% python3 -q
>>> import numpy as np
>>> import numpy.linalg as la
>>> np.set_printoptions(precision=1, suppress=True, linewidth=120)
>>> X = np.load("run2.npy")
>>> X
array([[ 0.3,  4.2,  4.6,  4.5, -0.2],
       [-0.3, -2.7, -2.4, -2.5, -0.5],
       [-0.3,  1.2,  1.4,  1.6,  0.3],
       [ 0.4,  0.1, -0.6, -0.1, -0.2],
       [-0.1,  0.7,  0.9,  1. ,  0. ],
       [ 0.3, -3. , -2.8, -3.5,  0.6],
       [ 0.9, -4. , -3.8, -4.1,  0. ],
       [ 0. , -1. , -1.2, -1.5,  0.2],
       [-0.2,  1.8,  1.9,  2. ,  0.3],
       [ 0.6,  0.7,  1. ,  0.8,  0. ],
       [-0.2,  4.2,  4. ,  4. , -0.4],
       [ 0.1,  4.5,  4. ,  4.3, -0.3],
       [-0.4,  1.3,  0.4,  1. , -0.4],
       [ 0.5, -6.3, -6.2, -5.8,  0. ],
       [-0.7, -0.2, -0.1, -0.4, -0.4],
       [-0.6, -6. , -6.5, -6.4,  0. ],
       [-0.2,  2.7,  3.6,  3. ,  0.4],
       [-0.3,  2.9,  2.1,  2.9,  0.3],
       [-0.5,  1.1,  0.3,  1.3,  0.1],
       [-0.3, -2.5, -2.1, -1.3, -0.1],
       [ 0.3,  3.7,  3.8,  4. ,  0. ],
       [ 0.5, -1.9, -1.7, -1.1,  0. ],
       [-0.1, -2.4, -2.6, -2.1,  0.1],
       [ 0. , -1.4, -1.2, -1.6,  0.3],
       [ 0.1, -4.5, -5.1, -5.2,  0.1],
       [-0.1, -1. , -0.3,  0.2,  0.3],
       [-0.6,  2.9,  2.7,  3.2, -0.6],
       [-0.1,  0.6,  0.8,  0.5, -0.4],
       [-0.1, -3.6, -3.1, -3.7,  0.5],
       [ 0.5,  7.2,  6.5,  6.6, -0.3],
       [-0.1, -4.2, -4.6, -4.6, -0.5],
       [ 0.5,  0.1,  0.1,  0.2,  0. ],
       [ 0.4, -0.7, -0.7, -0.2,  0.3],
       [ 0.1,  4.4,  4.5,  4.2,  0.1]])
>>> gram = X.T @ X
>>> np.trace(gram), (X ** 2).sum()
(np.float64(1061.9), np.float64(1061.9))
>>> (X @ X.T).shape
(34, 34)
>>> z = X[:, 4] > np.median(X[:, 4])
>>> u = X[z].mean(axis=0) - X[~z].mean(axis=0)
>>> np.argsort(-np.abs(u).round(6), kind="stable")
array([4, 3, 1, 2, 0])
>>> u
array([-0.1, -0.4, -0.3, -0.4,  0.5])
>>> O, V = la.qr(X[:, :3])[0], la.qr(X[:, 3:])[0]
>>> sv = la.svd(O.T @ V, compute_uv=False)
>>> round(la.norm(O @ O.T - V @ V.T, 2), 1)
np.float64(1.0)
>>> (sv > 0.9).sum()
np.int64(1)
